In [1]: import numpy as np

In [2]: np.set_printoptions(precision=1, suppress=True, linewidth=120)

In [3]: tidy = lambda a: np.round(a, 1) + 0

In [4]: A = np.loadtxt("w.csv", delimiter=",")

In [5]: A
Out[5]: 
array([[-1.1, -0.3, -0.7, -1.6, -0.1, -1.2, -0.8, -1.3,  1.4],
       [-1.1,  0.6,  2.1, -0.9, -0.7,  0.4,  0.9, -1.9, -1.2],
       [ 1.1, -1.1,  0.2, -0.4, -0.3,  0.5, -0.9, -0.8, -1.3],
       [ 0.1, -0.8, -0.8,  0.3,  1.8,  0.3,  0. ,  0.9, -0.4],
       [ 0.3, -0.6, -0.1,  0.2, -1.3,  0.4,  1.8,  0.4, -0.3],
       [-1.9,  0. ,  2.1, -1.9,  0.1, -0.7,  0.4, -1.3, -1.5],
       [-0.2,  1. , -0.1,  0.3, -0.4,  1.2,  0.8, -0.9,  0.1],
       [-0.6, -1.6,  0.8,  1.1,  0.1, -0.2,  1.2, -0.6,  0.1],
       [-1.4,  0.6, -1.1, -0.5,  0.4,  1. , -0.5, -0.7,  0.4],
       [-0.6, -0.4, -1.1,  0.8,  0.7, -1.3,  0.2,  1.3,  0.2],
       [ 1.6,  0.3, -0.2,  2.3, -0.5,  0.3, -0.3,  1.5, -0.2]])

In [6]: B = np.c_[A[:, :6] @ np.array([[4, 3, 5, 9, 5, 8],
   ...:     [8, 6, 6, 5, 2, 6],
   ...:     [1, 0, 9, 3, 3, 9],
   ...:     [6, 5, 4, 4, 9, 7],
   ...:     [4, 5, 2, 7, 6, 0],
   ...:     [5, 0, 0, 7, 2, 8]]), np.array([2, 2, 2, 0, 2, 0, 1, 1, 1, 1, 0])]

In [7]: tidy(B)
Out[7]: 
array([[-23.5, -13.6, -20.2, -29. , -25.6, -37.7,   2. ],
       [ -3.7,  -7.7,  12. ,  -6.3,  -9.5,  10.6,   2. ],
       [ -5.3,  -6.8,  -1.5,   4.8,  -0.5,   5.2,   2. ],
       [  3.7,   6. ,  -6.7,  10.4,  10.6,  -6.7,   0. ],
       [ -5.7,  -8.2,  -4.8,  -6.1,  -5.2,   2.5,   2. ],
       [-20. , -14.7,   2. , -22.6, -21.1, -15.2,   0. ],
       [ 13.3,   4.9,   4.5,   9.7,   3.4,  15.2,   1. ],
       [ -8.4,  -5.4,  -0.8,  -7.3,   6.3,  -1.1,   1. ],
       [  1.7,  -1.1, -14.5,  -5.1,  -9.2, -13. ,   1. ],
       [ -5.6,   3.3, -10.7, -11.7,   1.7, -21.9,   1. ],
       [ 21.9,  15.6,  16.2,  23.1,  26.3,  31.3,   0. ]])

In [8]: tidy(np.linalg.lstsq(A, B[:, 0])[0])
Out[8]: array([4., 8., 1., 6., 4., 5., 0., 0., 0.])

In [9]: np.linalg.matrix_rank(np.c_[A, B])
Out[9]: np.int64(10)

In [10]: tidy(np.linalg.norm(np.linalg.qr(A)[0].T @ B, axis=0) ** 2 / ((B ** 2).sum(axis=0) + 1e-12))
Out[10]: array([1. , 1. , 1. , 1. , 1. , 1. , 0.9])

In [11]: q, V = np.linalg.qr(A[:, :2])[0], np.linalg.qr(A[:, 2:])[0]

In [12]: sv = np.linalg.svd(q.T @ V, compute_uv=False)

In [13]: tidy(np.linalg.norm(q @ q.T - V @ V.T, 2))
Out[13]: np.float64(1.0)

In [14]: (sv > 0.9).sum()
Out[14]: np.int64(1)

In [15]: rng = np.random.default_rng(275)

In [16]: z = rng.integers(0, 3, 7)

In [17]: X = (z[:, None] == z) * 2 + np.eye(7)

In [18]: X
Out[18]: 
array([[3., 0., 0., 0., 0., 2., 0.],
       [0., 3., 2., 2., 2., 0., 2.],
       [0., 2., 3., 2., 2., 0., 2.],
       [0., 2., 2., 3., 2., 0., 2.],
       [0., 2., 2., 2., 3., 0., 2.],
       [2., 0., 0., 0., 0., 3., 0.],
       [0., 2., 2., 2., 2., 0., 3.]])

In [19]: x = np.ones(7)

In [20]: for _ in range(4):
    ...:     x = X @ x
    ...:     x /= np.linalg.norm(x)
    ...:     print(round(x @ X @ x, 1))
    ...: 
10.5
10.9
11.0
11.0

In [21]: tidy(x)
Out[21]: array([0. , 0.4, 0.4, 0.4, 0.4, 0. , 0.4])

In [22]: tidy(np.linalg.eigvalsh(X)[-1])
Out[22]: np.float64(11.0)

In [23]: Lm = np.linalg.cholesky(X)

In [24]: tidy(np.diag(Lm) ** 2)
Out[24]: array([3. , 3. , 1.7, 1.4, 1.3, 1.7, 1.2])

In [25]: np.linalg.eigvalsh(X).min() > 0
Out[25]: np.True_

In [26]: tidy(Lm)
Out[26]: 
array([[1.7, 0. , 0. , 0. , 0. , 0. , 0. ],
       [0. , 1.7, 0. , 0. , 0. , 0. , 0. ],
       [0. , 1.2, 1.3, 0. , 0. , 0. , 0. ],
       [0. , 1.2, 0.5, 1.2, 0. , 0. , 0. ],
       [0. , 1.2, 0.5, 0.3, 1.1, 0. , 0. ],
       [1.2, 0. , 0. , 0. , 0. , 1.3, 0. ],
       [0. , 1.2, 0.5, 0.3, 0.3, 0. , 1.1]])

In [27]: x = np.array([-1, -9, -5, 8, 5, 7, -8])

In [28]: target = Lm @ x

In [29]: b, lr = np.zeros(7), 1 / np.linalg.norm(Lm, 2) ** 2

In [30]: for i in range(50):
    ...:     b -= lr * Lm.T @ (Lm @ b - target)
    ...:     if i % 10 == 0: print(i, round(np.linalg.norm(Lm @ b - target), 1))
    ...: 
0 14.4
10 5.5
20 2.1
30 0.8
40 0.3

In [31]: tidy(np.linalg.cond(Lm))
Out[31]: np.float64(3.3)

In [32]: tidy(b)
Out[32]: array([-1. , -9. , -5. ,  7.9,  4.9,  6.9, -7.9])

In [33]: np.flatnonzero(np.linalg.matrix_power((X != 0) + (X.T != 0) + np.eye(7), 7)[0])
Out[33]: array([0, 5])

In [34]: tidy(np.sort(np.linalg.eigvals(X).real))
Out[34]: array([ 1.,  1.,  1.,  1.,  1.,  5., 11.])

In [35]: tidy(np.linalg.det(X))
Out[35]: np.float64(55.0)

In [36]: B = np.linalg.inv(X)

In [37]: tidy(B)
Out[37]: 
array([[ 0.6,  0. ,  0. ,  0. ,  0. , -0.4,  0. ],
       [ 0. ,  0.8, -0.2, -0.2, -0.2,  0. , -0.2],
       [ 0. , -0.2,  0.8, -0.2, -0.2,  0. , -0.2],
       [ 0. , -0.2, -0.2,  0.8, -0.2,  0. , -0.2],
       [ 0. , -0.2, -0.2, -0.2,  0.8,  0. , -0.2],
       [-0.4,  0. ,  0. ,  0. ,  0. ,  0.6,  0. ],
       [ 0. , -0.2, -0.2, -0.2, -0.2,  0. ,  0.8]])

In [38]: tidy(np.linalg.det(X) * np.linalg.det(B))
Out[38]: np.float64(1.0)

In [39]: tidy(np.linalg.cond(X))
Out[39]: np.float64(11.0)

In [40]: (np.abs(B) > 1e-9).astype(int)
Out[40]: 
array([[1, 0, 0, 0, 0, 1, 0],
       [0, 1, 1, 1, 1, 0, 1],
       [0, 1, 1, 1, 1, 0, 1],
       [0, 1, 1, 1, 1, 0, 1],
       [0, 1, 1, 1, 1, 0, 1],
       [1, 0, 0, 0, 0, 1, 0],
       [0, 1, 1, 1, 1, 0, 1]])

In [41]: tidy(np.linalg.inv(B))
Out[41]: 
array([[3., 0., 0., 0., 0., 2., 0.],
       [0., 3., 2., 2., 2., 0., 2.],
       [0., 2., 3., 2., 2., 0., 2.],
       [0., 2., 2., 3., 2., 0., 2.],
       [0., 2., 2., 2., 3., 0., 2.],
       [2., 0., 0., 0., 0., 3., 0.],
       [0., 2., 2., 2., 2., 0., 3.]])
